In [1]: import numpy as np

In [2]: np.set_printoptions(suppress=True, linewidth=200)

In [3]: W0 = np.array([[0, 0, 0, 0], [0, 0, 0, 0], [0, 0, 0, 1], [0, 0, 1, 0]])

In [4]: # splits into 3 blocks

In [5]: vec = np.array([3, 2, 3, 4])

In [6]: np.einsum("ij,j->i", W0, vec)
Out[6]: array([0, 0, 4, 3])

In [7]: W0 @ vec
Out[7]: array([0, 0, 4, 3])

In [8]: W0 @ (2 * vec)
Out[8]: array([0, 0, 8, 6])

In [9]: np.linalg.norm(W0 @ vec) <= np.linalg.norm(W0, 2) * np.linalg.norm(vec) + 1e-9
Out[9]: np.True_

In [10]: (W0 @ vec).argmax()
Out[10]: np.int64(2)

In [11]: (W0 * vec).sum(axis=1)
Out[11]: array([0, 0, 4, 3])

In [12]: left, s, Vh = np.linalg.svd(W0)

In [13]: np.argmax(s[:-1] / (s[1:] + 1e-6)) + 1
Out[13]: np.int64(2)

In [14]: M2 = left[:, :2] @ np.diag(s[:2]) @ Vh[:2]

In [15]: M2
Out[15]: 
array([[0., 0., 0., 0.],
       [0., 0., 0., 0.],
       [0., 0., 0., 1.],
       [0., 0., 1., 0.]])

In [16]: np.linalg.matrix_rank(M2)
Out[16]: np.int64(2)

In [17]: np.linalg.matrix_rank(W0, rtol=0.05)
Out[17]: np.int64(2)

In [18]: np.round(np.linalg.norm(W0 - M2, 2), 2), s[2]
Out[18]: (np.float64(0.0), np.float64(0.0))

In [19]: np.kron(np.eye(2, dtype=int), W0)
Out[19]: 
array([[0, 0, 0, 0, 0, 0, 0, 0],
       [0, 0, 0, 0, 0, 0, 0, 0],
       [0, 0, 0, 1, 0, 0, 0, 0],
       [0, 0, 1, 0, 0, 0, 0, 0],
       [0, 0, 0, 0, 0, 0, 0, 0],
       [0, 0, 0, 0, 0, 0, 0, 0],
       [0, 0, 0, 0, 0, 0, 0, 1],
       [0, 0, 0, 0, 0, 0, 1, 0]])

In [20]: np.poly(W0)
Out[20]: array([ 1.,  0., -1.,  0.,  0.])

In [21]: data = np.loadtxt("arr.csv", delimiter=",")

In [22]: data.round(2)
Out[22]: 
array([[14.73, -3.8 ,  0.14],
       [11.06, -1.05,  1.97],
       [ 9.61,  0.04,  2.69],
       [ 2.84,  5.12,  6.08],
       [10.53, -0.64,  2.24],
       [ 6.05,  2.71,  4.47],
       [ 1.78,  5.91,  6.61],
       [ 1.13,  6.4 ,  6.93],
       [ 6.49,  2.38,  4.25],
       [ 8.31,  1.02,  3.34],
       [ 7.37,  1.72,  3.82],
       [11.18, -1.14,  1.91],
       [ 2.76,  5.18,  6.12],
       [11.01, -1.01,  1.99],
       [16.5 , -5.13, -0.75],
       [ 1.66,  6.  ,  6.67],
       [ 9.15,  0.38,  2.92],
       [ 4.19,  4.11,  5.41],
       [ 3.97,  4.28,  5.52],
       [ 7.36,  1.73,  3.82],
       [12.93, -2.45,  1.03]])

In [23]: # rows and columns are dependent

In [24]: W1 = np.array([[9, 4, -6], [-6, -7, 7], [1, 8, 5]])

In [25]: c = np.array([-2, 1, 2])

In [26]: act = np.maximum(data @ W1 + c, 0)

In [27]: (act > 0).astype(int)
Out[27]: 
array([[1, 1, 0],
       [1, 1, 0],
       [1, 1, 0],
       [0, 1, 1],
       [1, 1, 0],
       [1, 1, 1],
       [0, 1, 1],
       [0, 1, 1],
       [1, 1, 1],
       [1, 1, 0],
       [1, 1, 0],
       [1, 1, 0],
       [0, 1, 1],
       [1, 1, 0],
       [1, 1, 0],
       [0, 1, 1],
       [1, 1, 0],
       [1, 1, 1],
       [1, 1, 1],
       [1, 1, 0],
       [1, 1, 0]])

In [28]: Z = np.array([[-2, 0, -1], [2, 0, -2], [0, 2, 2]])

In [29]: W1 @ Z
Out[29]: 
array([[-10, -12, -29],
       [ -2,  14,  34],
       [ 14,  10,  -7]])

In [30]: left, s, Vh = np.linalg.svd(W0)

In [31]: vecs = Vh[:(s > 1e-8).sum()]

In [32]: rng = np.random.default_rng(268508)

In [33]: vec = W0[0] + 3 * W0[3] + rng.integers(2) * np.eye(4)[0]

In [34]: vec
Out[34]: array([0., 0., 3., 0.])

In [35]: round(np.linalg.norm(vec - vecs.T @ vecs @ vec), 2)
Out[35]: np.float64(0.0)

In [36]: vecs.T @ vecs
Out[36]: 
array([[0., 0., 0., 0.],
       [0., 0., 0., 0.],
       [0., 0., 1., 0.],
       [0., 0., 0., 1.]])

In [37]: Xs = data - data.mean(axis=0)

In [38]: vecs = np.linalg.svd(Xs)[2][:2]

In [39]: M2 = Xs - Xs @ vecs.T @ vecs

In [40]: np.round(M2.std(axis=0), 2) + 0
Out[40]: array([0., 0., 0.])

In [41]: np.round((Xs @ vecs.T).std(axis=0), 2) + 0
Out[41]: array([5.85, 0.  ])

In [42]: np.round(np.diag(vecs.T @ vecs), 2)
Out[42]: array([0.97, 0.86, 0.17])

In [43]: round(np.linalg.norm(M2) / np.linalg.norm(Xs), 2)
Out[43]: np.float64(0.0)

In [44]: rank = np.linalg.matrix_rank(data)

In [45]: rank
Out[45]: np.int64(2)

In [46]: N = np.linalg.svd(data)[2][rank:].T

In [47]: N.shape
Out[47]: (3, 1)

In [48]: [int(np.linalg.matrix_rank(data[:i])) for i in range(1, len(data) + 1)]
Out[48]: [1, 2, 2, 2, 2, 2, 2, 2, 2, 2, 2, 2, 2, 2, 2, 2, 2, 2, 2, 2, 2]

In [49]: np.round(data @ N, 2) + 0
Out[49]: 
array([[0.],
       [0.],
       [0.],
       [0.],
       [0.],
       [0.],
       [0.],
       [0.],
       [0.],
       [0.],
       [0.],
       [0.],
       [0.],
       [0.],
       [0.],
       [0.],
       [0.],
       [0.],
       [0.],
       [0.],
       [0.]])

In [50]: [int(np.linalg.matrix_rank(np.delete(data, i, axis=0))) for i in range(21)]
Out[50]: [2, 2, 2, 2, 2, 2, 2, 2, 2, 2, 2, 2, 2, 2, 2, 2, 2, 2, 2, 2, 2]

In [51]: np.count_nonzero(data)
Out[51]: np.int64(63)

In [52]: np.round(np.linalg.svd(data, compute_uv=False), 2) + 0
Out[52]: array([41.7 , 23.23,  0.  ])

In [53]: feats = np.load("run7.npy")

In [54]: feats
Out[54]: 
array([[-2.,  2., -5., -3.],
       [ 0.,  2.,  3.,  2.],
       [ 0.,  0.,  1.,  2.],
       [ 0.,  3.,  3.,  1.]])

In [55]: np.round(np.linalg.det(2 * feats), 2), round(float(np.linalg.det(feats)), 2)
Out[55]: (np.float64(-64.0), -4.0)

In [56]: np.einsum("ii->", feats)
Out[56]: np.float64(2.0)

In [57]: np.kron(np.eye(2, dtype=int), feats)
Out[57]: 
array([[-2.,  2., -5., -3., -0.,  0., -0., -0.],
       [ 0.,  2.,  3.,  2.,  0.,  0.,  0.,  0.],
       [ 0.,  0.,  1.,  2.,  0.,  0.,  0.,  0.],
       [ 0.,  3.,  3.,  1.,  0.,  0.,  0.,  0.],
       [-0.,  0., -0., -0., -2.,  2., -5., -3.],
       [ 0.,  0.,  0.,  0.,  0.,  2.,  3.,  2.],
       [ 0.,  0.,  0.,  0.,  0.,  0.,  1.,  2.],
       [ 0.,  0.,  0.,  0.,  0.,  3.,  3.,  1.]])

In [58]: np.round(np.linalg.det(feats[::-1]), 2)
Out[58]: np.float64(-4.0)

In [59]: round(np.linalg.eigvals(feats).sum().real, 2)
Out[59]: np.float64(2.0)

In [60]: np.round(np.poly(feats), 2)
Out[60]: array([  1.,  -2., -15., -16.,  -4.])

In [61]: X = np.array([[1.0, 0.9, 0.81], [0.9, 1.0, 0.9], [0.81, 0.9, 1.0]])

In [62]: np.round(np.sort(np.abs(np.linalg.eigvals(feats))), 2)
Out[62]: array([0.37, 1.  , 2.  , 5.37])

In [63]: np.round(np.linalg.matrix_power(feats, 2), 2)
Out[63]: 
array([[ 4., -9.,  2., -3.],
       [ 0., 10., 15., 12.],
       [ 0.,  6.,  7.,  4.],
       [ 0.,  9., 15., 13.]])

In [64]: round(float(np.linalg.det(feats)), 2)
Out[64]: -4.0

In [65]: (feats + feats.T) / 2
Out[65]: 
array([[-2. ,  1. , -2.5, -1.5],
       [ 1. ,  2. ,  1.5,  2.5],
       [-2.5,  1.5,  1. ,  2.5],
       [-1.5,  2.5,  2.5,  1. ]])

In [66]: vec = np.array([-6, 2, 3])

In [67]: np.sign((X @ vec).round(6))
Out[67]: array([-1., -1., -1.])

In [68]: X * vec
Out[68]: 
array([[-6.  ,  1.8 ,  2.43],
       [-5.4 ,  2.  ,  2.7 ],
       [-4.86,  1.8 ,  3.  ]])

In [69]: (X @ vec).argmax()
Out[69]: np.int64(2)

In [70]: np.round(X @ vec, 2)
Out[70]: array([-1.77, -0.7 , -0.06])

In [71]: np.round((X * vec).sum(axis=1), 2)
Out[71]: array([-1.77, -0.7 , -0.06])

In [72]: X @ np.eye(3)[2]
Out[72]: array([0.81, 0.9 , 1.  ])

In [73]: A = np.array([[-6, -4, -2, -9, -6, -3],
    ...:     [-10, -8, -10, -15, -12, -15],
    ...:     [-4, -8, -10, -6, -12, -15],
    ...:     [9, 6, 3, -9, -6, -3],
    ...:     [15, 12, 15, -15, -12, -15],
    ...:     [6, 12, 15, -6, -12, -15]])

In [74]: A
Out[74]: 
array([[ -6,  -4,  -2,  -9,  -6,  -3],
       [-10,  -8, -10, -15, -12, -15],
       [ -4,  -8, -10,  -6, -12, -15],
       [  9,   6,   3,  -9,  -6,  -3],
       [ 15,  12,  15, -15, -12, -15],
       [  6,  12,  15,  -6, -12, -15]])

In [75]: A.ravel(order="F")
Out[75]: array([ -6, -10,  -4,   9,  15,   6,  -4,  -8,  -8,   6,  12,  12,  -2, -10, -10,   3,  15,  15,  -9, -15,  -6,  -9, -15,  -6,  -6, -12, -12,  -6, -12, -12,  -3, -15, -15,  -3, -15, -15])

In [76]: A.reshape(2, -1)
Out[76]: 
array([[ -6,  -4,  -2,  -9,  -6,  -3, -10,  -8, -10, -15, -12, -15,  -4,  -8, -10,  -6, -12, -15],
       [  9,   6,   3,  -9,  -6,  -3,  15,  12,  15, -15, -12, -15,   6,  12,  15,  -6, -12, -15]])

In [77]: A.reshape(-1, 2)
Out[77]: 
array([[ -6,  -4],
       [ -2,  -9],
       [ -6,  -3],
       [-10,  -8],
       [-10, -15],
       [-12, -15],
       [ -4,  -8],
       [-10,  -6],
       [-12, -15],
       [  9,   6],
       [  3,  -9],
       [ -6,  -3],
       [ 15,  12],
       [ 15, -15],
       [-12, -15],
       [  6,  12],
       [ 15,  -6],
       [-12, -15]])

In [78]: t3 = A.reshape(6, 2, -1)

In [79]: np.einsum("ihd,ihd->ih", t3, t3)
Out[79]: 
array([[ 56, 126],
       [264, 594],
       [180, 405],
       [126, 126],
       [594, 594],
       [405, 405]])

In [80]: t3.sum(axis=1)
Out[80]: 
array([[-15, -10,  -5],
       [-25, -20, -25],
       [-10, -20, -25],
       [  0,   0,   0],
       [  0,   0,   0],
       [  0,   0,   0]])

In [81]: A[5] @ A[0]
Out[81]: np.int64(57)

In [82]: np.round(np.linalg.norm(A[5], 1), 2), round(np.linalg.norm(A[5], np.inf), 2)
Out[82]: (np.float64(66.0), np.float64(15.0))

In [83]: np.round(np.linalg.norm(A, axis=1), 2)
Out[83]: array([13.49, 29.29, 24.19, 15.87, 34.47, 28.46])

In [84]: np.linalg.norm(A, axis=1).argmax()
Out[84]: np.int64(4)

In [85]: np.round(np.linalg.norm(A, axis=0), 2)
Out[85]: array([22.23, 21.63, 25.75, 26.15, 25.46, 30.3 ])

In [86]: W1 = np.array([[1, 0, 2, 1, 2],
    ...:     [2, 2, -1, 0, 0],
    ...:     [0, -1, -2, -1, -2],
    ...:     [0, -1, 2, -2, 1],
    ...:     [-1, 1, -2, -2, -1],
    ...:     [-2, -2, 2, 2, -2]])

In [87]: c = np.array([6, 6, -7, -6, 1])

In [88]: act = np.maximum(A @ W1 + c, 0)

In [89]: (act > 0).astype(int)
Out[89]: 
array([[1, 1, 0, 1, 0],
       [1, 1, 0, 1, 1],
       [1, 1, 0, 1, 1],
       [1, 1, 0, 1, 1],
       [1, 1, 0, 1, 1],
       [1, 1, 0, 0, 1]])

In [90]: Z = np.array([[1, -1, -1], [0, 1, -2], [0, 2, 0], [0, -1, 0], [1, 1, -1]])

In [91]: act @ Z
Out[91]: 
array([[   4,   -9,  -22],
       [  50,   21, -116],
       [  77,   39, -125],
       [  55,  -23, -103],
       [ 115,  -29, -211],
       [  97,  -20, -175]])

In [92]: W1 @ Z
Out[92]: 
array([[ 3,  4, -3],
       [ 2, -2, -6],
       [-2, -6,  4],
       [ 1,  6,  1],
       [-2, -1,  0],
       [-4,  0,  8]])
